$ python3 -q
>>> import numpy as np
>>> np.set_printoptions(suppress=True, linewidth=120)
>>> rd = lambda a: np.round(a, 2) + 0
>>> A = np.loadtxt("run13.csv", delimiter=",")
>>> print(A)
[[  7.53   6.35 -15.4 ]
 [ -9.24   6.56   1.08]
 [  5.71  -0.69  -4.89]
 [ -3.73  -2.42   7.03]
 [ 16.92  -3.96 -12.4 ]
 [  4.37   5.98 -13.77]
 [-11.38  -2.39  15.31]
 [ -7.24  -1.59  10.1 ]
 [-14.64   0.1   16.08]
 [ 11.61  -3.55  -7.62]
 [  4.98   5.41 -12.8 ]
 [-18.28  -3.86  26.22]
 [ -7.91   0.38   8.52]
 [-10.69   3.53   7.84]
 [-12.96   4.27   8.32]
 [ 17.12   3.97 -23.8 ]
 [-12.65  -0.07  14.15]
 [  4.64   6.41 -13.38]
 [ -3.72  -4.23   8.4 ]
 [-12.65   0.97  12.12]
 [  7.91  -0.81  -8.64]
 [ -4.11   0.35   4.35]]
>>> d = np.linalg.norm(A[:, None] - A[None], axis=-1)
>>> print(rd(d[:5, :5]))
[[ 0.   23.51 12.78 26.59 14.26]
 [23.51  0.   17.66 12.1  31.25]
 [12.78 17.66  0.   15.3  13.88]
 [26.59 12.1  15.3   0.   28.4 ]
 [14.26 31.25 13.88 28.4   0.  ]]
>>> print(d[11].round(6).argsort(kind="stable")[:4])
[11  8  6 16]
>>> print((d + 1e9 * np.eye(22)).round(6).argmin(axis=1))
[17 13 20 18  9 17 16 12 16 20 17  8  7 14 13  0 19  5  3 16  2  3]
>>> print(d.mean(axis=1).argmax())
15
>>> print(d.shape)
(22, 22)
>>> Uu, sv, vt = np.linalg.svd(A)
>>> print(np.argmax(sv[:-1] / (sv[1:] + 1e-6)) + 1)
2
>>> Y = Uu[:, :2] @ np.diag(sv[:2]) @ vt[:2]
>>> print(np.linalg.matrix_rank(A, rtol=0.05))
2
>>> data = np.minimum.outer(np.arange(1, 5), np.arange(1, 5)) * -2
>>> print(data)
[[-2 -2 -2 -2]
 [-2 -4 -4 -4]
 [-2 -4 -6 -6]
 [-2 -4 -6 -8]]
>>> ev, vecs = np.linalg.eigh(data)
>>> print(rd(ev))
[-16.58  -2.    -0.85  -0.57]
>>> print(rd(vecs.T @ data @ vecs))
[[-16.58   0.     0.     0.  ]
 [  0.    -2.     0.     0.  ]
 [  0.     0.    -0.85   0.  ]
 [  0.     0.     0.    -0.57]]
>>> print(ev.sum(), np.trace(data))
-20.0 -20
>>> print(rd(vecs @ np.diag(ev) @ vecs.T))
[[-2. -2. -2. -2.]
 [-2. -4. -4. -4.]
 [-2. -4. -6. -6.]
 [-2. -4. -6. -8.]]
